$ python -q
>>> import numpy as np
>>> np.set_printoptions(precision=2, suppress=True, linewidth=160)
>>> def rd(a):
...     return np.round(a, 2) + 0
... 
>>> E = np.loadtxt("test2.csv", delimiter=",")
>>> E
array([[0., 3., 0., 3.],
       [1., 2., 1., 2.],
       [0., 3., 0., 3.],
       [1., 2., 1., 2.]])
>>> rng = np.random.default_rng(644)
>>> lab = rng.permutation(4)
>>> lab
array([1, 2, 3, 0])
>>> Y = E[lab][:, lab]
>>> rd(np.sort(np.abs(np.linalg.eigvals(Y))))
array([0., 0., 2., 6.])
>>> np.trace(Y)
np.float64(4.0)
>>> np.abs(np.diag(np.linalg.qr(E)[1])) > 1e-9
array([ True,  True, False, False])
>>> np.unique(E.round(6), axis=0).shape
(2, 4)
>>> rd(np.trace(np.linalg.pinv(E) @ E))
np.float64(2.0)
>>> np.linalg.lstsq(E[:-1].T, E[-1])[2]
np.int32(2)
>>> vec = np.array([2, 2, 0, 1])
>>> h = np.maximum(E @ vec, 0)
>>> np.maximum(E @ (3 * vec), 0)
array([27., 24., 27., 24.])
>>> E * (h > 1e-9)[:, None]
array([[0., 3., 0., 3.],
       [1., 2., 1., 2.],
       [0., 3., 0., 3.],
       [1., 2., 1., 2.]])
>>> np.flatnonzero(h > 1e-9)
array([0, 1, 2, 3])
>>> left, s, Vt = np.linalg.svd(E)
>>> vecs = Vt[:(s > 1e-8).sum()]
>>> vec = E[0] + -1 * E[2] + rng.integers(2) * np.eye(4)[2]
>>> vec
array([0., 0., 1., 0.])
>>> rd(vecs.T @ vecs)
array([[0.5, 0. , 0.5, 0. ],
       [0. , 0.5, 0. , 0.5],
       [0.5, 0. , 0.5, 0. ],
       [0. , 0.5, 0. , 0.5]])
>>> rd(np.linalg.norm(vec - vecs.T @ vecs @ vec))
np.float64(0.71)
>>> J = np.loadtxt("mat.csv", delimiter=",")
>>> rd(J)
array([[ 0.81,  0.  , -0.59],
       [ 0.  ,  1.  ,  0.  ],
       [ 0.59,  0.  ,  0.81]])
>>> rd(np.kron(np.eye(2, dtype=int), J))
array([[ 0.81,  0.  , -0.59,  0.  ,  0.  ,  0.  ],
       [ 0.  ,  1.  ,  0.  ,  0.  ,  0.  ,  0.  ],
       [ 0.59,  0.  ,  0.81,  0.  ,  0.  ,  0.  ],
       [ 0.  ,  0.  ,  0.  ,  0.81,  0.  , -0.59],
       [ 0.  ,  0.  ,  0.  ,  0.  ,  1.  ,  0.  ],
       [ 0.  ,  0.  ,  0.  ,  0.59,  0.  ,  0.81]])
>>> rd(np.linalg.det(2 * J)), rd(np.linalg.det(J))
(np.float64(8.0), np.float64(1.0))
>>> rd(np.einsum("ij,ji->", J, J))
np.float64(1.62)
>>> rd(np.linalg.eigvals(J))
array([0.81+0.59j, 0.81-0.59j, 1.  +0.j  ])
>>> rd(np.poly(J))
array([ 1.  , -2.62,  2.62, -1.  ])
>>> vec = np.array([0, 1, -2])
>>> J @ np.eye(3)[1]
array([0., 1., 0.])
>>> np.sign((J @ vec).round(6))
array([ 1.,  1., -1.])
>>> rd(J @ np.ones(3))
array([0.22, 1.  , 1.4 ])
>>> rd(J @ (2 * vec))
array([ 2.35,  2.  , -3.24])
>>> np.linalg.norm(J @ vec) <= np.linalg.norm(J, 2) * np.linalg.norm(vec) + 1e-9
np.True_
>>> rd(J * vec)
array([[ 0.  ,  0.  ,  1.18],
       [ 0.  ,  1.  ,  0.  ],
       [ 0.  ,  0.  , -1.62]])
>>> (J @ vec).argmax()
np.int64(0)
>>> vec = np.array([2, 0, 2])
>>> rd(np.abs(np.linalg.eigvals(J)))
array([1., 1., 1.])
>>> [p for p in range(1, 25) if np.allclose(np.linalg.matrix_power(J, p), np.eye(3))]
[10, 20]
>>> rd(np.linalg.inv(J))
array([[ 0.81,  0.  ,  0.59],
       [ 0.  ,  1.  ,  0.  ],
       [-0.59,  0.  ,  0.81]])
>>> 3 - np.linalg.matrix_rank(J - np.eye(3), tol=1e-8)
np.int64(1)
>>> rd(np.linalg.norm(vec)), rd(np.linalg.norm(J @ vec))
(np.float64(2.83), np.float64(2.83))
>>> J.T @ (J @ vec)
array([2., 0., 2.])
>>> O, r_ = np.linalg.qr(J)
>>> rd(O)
array([[-0.81,  0.  , -0.59],
       [ 0.  ,  1.  ,  0.  ],
       [-0.59,  0.  ,  0.81]])
>>> np.allclose(r_.T @ r_, J.T @ J)
True
>>> rd(abs(r_[0, 0])), rd(np.linalg.norm(J[:, 0]))
(np.float64(1.0), np.float64(1.0))
>>> O.shape, r_.shape
((3, 3), (3, 3))
>>> rd(np.abs(np.diag(r_)))
array([1., 1., 1.])
>>> vec = np.array([2, 1, 2])
>>> h = np.maximum(J @ vec, 0)
>>> rd(h)
array([0.44, 1.  , 2.79])
>>> np.flatnonzero(h > 1e-9)
array([0, 1, 2])
>>> J.T @ h
array([2., 1., 2.])
>>> rd(np.maximum(J @ (3 * vec), 0))
array([1.33, 3.  , 8.38])
>>> rd(J * (h > 1e-9)[:, None])
array([[ 0.81,  0.  , -0.59],
       [ 0.  ,  1.  ,  0.  ],
       [ 0.59,  0.  ,  0.81]])
>>> F = np.loadtxt("arr.csv", delimiter=",")
>>> F
array([[ 3.39,  3.98, -2.66],
       [ 3.62,  2.17, -4.07],
       [ 1.89,  3.26, -3.38],
       [ 2.09,  2.57, -3.21],
       [ 3.65,  2.79, -3.62],
       [ 5.03,  2.12, -3.79],
       [ 3.72,  0.82, -3.24],
       [ 2.45,  4.98, -2.88],
       [ 4.4 ,  2.8 , -2.39],
       [ 5.57,  2.54, -4.57],
       [ 1.36,  1.09, -3.63],
       [ 3.19,  2.93, -3.51],
       [ 2.33,  4.36, -0.67],
       [ 0.87,  4.05, -1.96],
       [ 3.25,  3.14, -1.56],
       [ 2.68,  2.68, -1.55],
       [ 3.11,  3.35, -3.06],
       [ 3.64,  3.47, -3.06],
       [ 3.29,  3.64, -2.14],
       [ 3.92,  2.2 , -1.06],
       [ 2.73,  4.87, -3.85],
       [ 2.06,  4.19, -2.21],
       [ 1.85,  3.99, -3.26],
       [ 3.14,  1.8 , -2.9 ],
       [ 2.39,  2.04, -2.19],
       [ 4.61,  1.18, -4.98]])
>>> rd(np.linalg.norm(F, "nuc"))
np.float64(37.98)
>>> np.linalg.norm(F, axis=1).argmax()
np.int64(9)
>>> rd(np.linalg.norm(F[5] - F[0]))
np.float64(2.73)
>>> rd(np.linalg.norm(F) ** 2 / np.linalg.norm(F, 2) ** 2)
np.float64(1.09)
>>> proj = np.triu(np.array([[-1, -1, -1], [0, -1, 1], [1, -1, 0]]), 1) + np.eye(3)
>>> Y = proj @ J @ np.linalg.inv(proj)
>>> rd(np.trace(Y)), rd(np.trace(J))
(np.float64(2.62), np.float64(2.62))
>>> np.linalg.matrix_rank(Y)
np.int64(3)
>>> rd(Y)
array([[ 0.22, -0.78, -0.4 ],
       [ 0.59,  1.59, -0.19],
       [ 0.59,  0.59,  0.81]])
>>> f = np.array([1, 6])
>>> rd(np.array([np.convolve(row, f, "same") for row in Y]))
array([[ 0.22,  0.55, -5.07],
       [ 0.59,  5.11,  9.34],
       [ 0.59,  4.11,  4.34]])
>>> rd(np.convolve(Y[1], f))
array([ 0.59,  5.11,  9.34, -1.15])
>>> rd(np.cross(Y[1, :3], Y[0, :3]))
array([-0.78,  0.19, -0.81])
>>> feats = np.load("run17.npy")
>>> feats
array([[2, 1, 3, 1],
       [3, 3, 3, 3],
       [3, 2, 0, 2],
       [3, 1, 2, 1]])
>>> np.unique(feats.round(6), axis=0).shape
(4, 4)
>>> np.abs(np.diag(np.linalg.qr(feats)[1])) > 1e-9
array([ True,  True,  True, False])
>>> left, s, Vt = np.linalg.svd(feats)
>>> rd(s)
array([8.64, 2.5 , 1.46, 0.  ])
>>> Y = left[:, :3] @ np.diag(s[:3]) @ Vt[:3]
>>> np.linalg.matrix_rank(Y)
np.int64(3)
>>> rd(np.linalg.norm(feats - Y, 2)), rd(s[3])
(np.float64(0.0), np.float64(0.0))
>>> rd(Y)
array([[2., 1., 3., 1.],
       [3., 3., 3., 3.],
       [3., 2., 0., 2.],
       [3., 1., 2., 1.]])
>>> t3 = np.stack([feats, -2 * feats, feats[::-1]])
>>> np.linalg.matrix_rank(t3.reshape(3, -1))
np.int64(2)
>>> t3.sum(axis=0)
array([[ 1,  0, -1,  0],
       [ 0, -1, -3, -1],
       [ 0,  1,  3,  1],
       [-1,  0,  1,  0]])
>>> t3.shape
(3, 4, 4)
>>> (t3 @ feats.T).shape
(3, 4, 4)
>>> rd(np.linalg.norm(t3, axis=(1, 2)))
array([ 9.11, 18.22,  9.11])
>>> A = np.load("a.npy")
>>> A
array([[ -0.4,   0.9,   0.9,  -2. ],
       [  0. ,   0.1,  -1.4,   1.4],
       [  0.2,  -0.8,   0.1,   0.5],
       [  0.8,   0. ,   1.9,   0.9],
       [ -0.4,   0.2,  -1.4,   1.1],
       [-32. ,  22. ,  26. ,  10. ],
       [  1. ,   0.8,   0.6,   0.2],
       [ -0.1,   0.7,   0.2,  -1.4],
       [  0.4,  -0.8,   0.3,   1.1],
       [  0.2,   0.9,  -0.7,   1.5],
       [  0.3,  -0.6,  -0.7,  -1.2],
       [ -0.4,  -1.2,   0.1,   1.8],
       [  0. ,   0.4,  -0.9,   1.1],
       [  0.1,   0. ,  -1.5,  -0.4],
       [  0.6,  -0.4,   0.7,  -0.3],
       [  1. ,  -0.5,   0.1,   0. ],
       [  1.5,  -0.9,  -0.6,  -1.7],
       [  0.3,  -0.2,  -1.4,   0.8],
       [ -0.8,   0.8,  -0.3,  -0.9],
       [  0.2,  -3.1,   0.6,  -1.3],
       [ -0.8,  -0.7,  -0.3,   1.1],
       [ -0.2,  -0.5,  -2.2,   0.5],
       [  0.1,   1.6,   1. ,   2.6],
       [ -0.6,   0.8,   0.9,   0.6],
       [  1.8,   1.5,   1.1,   1.2],
       [  0. ,  -0.8,  -0.1,  -2. ],
       [ -0.9,  -1.1,  -0.2,  -0.9],
       [  0.4,  -0.1,  -0.2,   1.3]])
>>> Y = np.c_[A[:, :2] @ np.array([[1, -2], [3, -2]]), np.array([2, 3, 1, -3, 2, 1, -1, -1, 2, -2, 0, 0, -3, -1, -3, 1, 3, 2, -2, 0, -2, 0, 0, 3, -2, -2, 1, 1])]
>>> rd(Y)
array([[ 2.3, -1. ,  2. ],
       [ 0.3, -0.2,  3. ],
       [-2.2,  1.2,  1. ],
       [ 0.8, -1.6, -3. ],
       [ 0.2,  0.4,  2. ],
       [34. , 20. ,  1. ],
       [ 3.4, -3.6, -1. ],
       [ 2. , -1.2, -1. ],
       [-2. ,  0.8,  2. ],
       [ 2.9, -2.2, -2. ],
       [-1.5,  0.6,  0. ],
       [-4. ,  3.2,  0. ],
       [ 1.2, -0.8, -3. ],
       [ 0.1, -0.2, -1. ],
       [-0.6, -0.4, -3. ],
       [-0.5, -1. ,  1. ],
       [-1.2, -1.2,  3. ],
       [-0.3, -0.2,  2. ],
       [ 1.6,  0. , -2. ],
       [-9.1,  5.8,  0. ],
       [-2.9,  3. , -2. ],
       [-1.7,  1.4,  0. ],
       [ 4.9, -3.4,  0. ],
       [ 1.8, -0.4,  3. ],
       [ 6.3, -6.6, -2. ],
       [-2.4,  1.6, -2. ],
       [-4.2,  4. ,  1. ],
       [ 0.1, -0.6,  1. ]])
>>> np.linalg.matrix_rank(Y)
np.int64(3)
>>> rd(np.linalg.norm(np.linalg.qr(A)[0].T @ Y, axis=0) ** 2 / ((Y ** 2).sum(axis=0) + 1e-12))
array([1.  , 1.  , 0.06])
>>> rd(np.linalg.lstsq(A, Y[:, 0])[0])
array([1., 3., 0., 0.])
>>> lab = Y[:, 2] > np.median(Y[:, 2])
>>> f = Y[lab].mean(axis=0) - Y[~lab].mean(axis=0)
>>> ((Y - Y.mean(axis=0)) @ f > 0).astype(int)
array([1, 1, 0, 0, 1, 1, 0, 0, 0, 0, 0, 0, 0, 0, 0, 0, 1, 1, 0, 0, 0, 0, 1, 1, 0, 0, 0, 0])
>>> lab.astype(int)
array([1, 1, 1, 0, 1, 1, 0, 0, 1, 0, 0, 0, 0, 0, 0, 1, 1, 1, 0, 0, 0, 0, 0, 1, 0, 0, 1, 1])
>>> np.argsort(-np.abs(f).round(6), kind="stable")
array([2, 0, 1])
>>> rd((((Y - Y.mean(axis=0)) @ f > 0) == lab).mean())
np.float64(0.79)
>>> K = np.abs(np.array([[0, 4, 5, 0, 0],
...     [1, 0, 0, 3, 5],
...     [0, 5, 0, 2, 3],
...     [0, 4, 2, 0, 4],
...     [2, 5, 3, 2, 1]])) + np.eye(5)
>>> K = K / K.sum(axis=1, keepdims=True)
>>> rd(K)
array([[0.1 , 0.4 , 0.5 , 0.  , 0.  ],
       [0.1 , 0.1 , 0.  , 0.3 , 0.5 ],
       [0.  , 0.45, 0.09, 0.18, 0.27],
       [0.  , 0.36, 0.18, 0.09, 0.36],
       [0.14, 0.36, 0.21, 0.14, 0.14]])
>>> left, s, Vt = np.linalg.svd(K, full_matrices=False)
>>> rd(s)
array([1.1 , 0.59, 0.22, 0.15, 0.04])
>>> np.allclose(left * s @ Vt, K)
True
>>> rd(left.T @ K @ Vt.T)
array([[1.1 , 0.  , 0.  , 0.  , 0.  ],
       [0.  , 0.59, 0.  , 0.  , 0.  ],
       [0.  , 0.  , 0.22, 0.  , 0.  ],
       [0.  , 0.  , 0.  , 0.15, 0.  ],
       [0.  , 0.  , 0.  , 0.  , 0.04]])
>>> rd(np.cumsum(s ** 2) / np.sum(s ** 2))
array([0.74, 0.96, 0.99, 1.  , 1.  ])
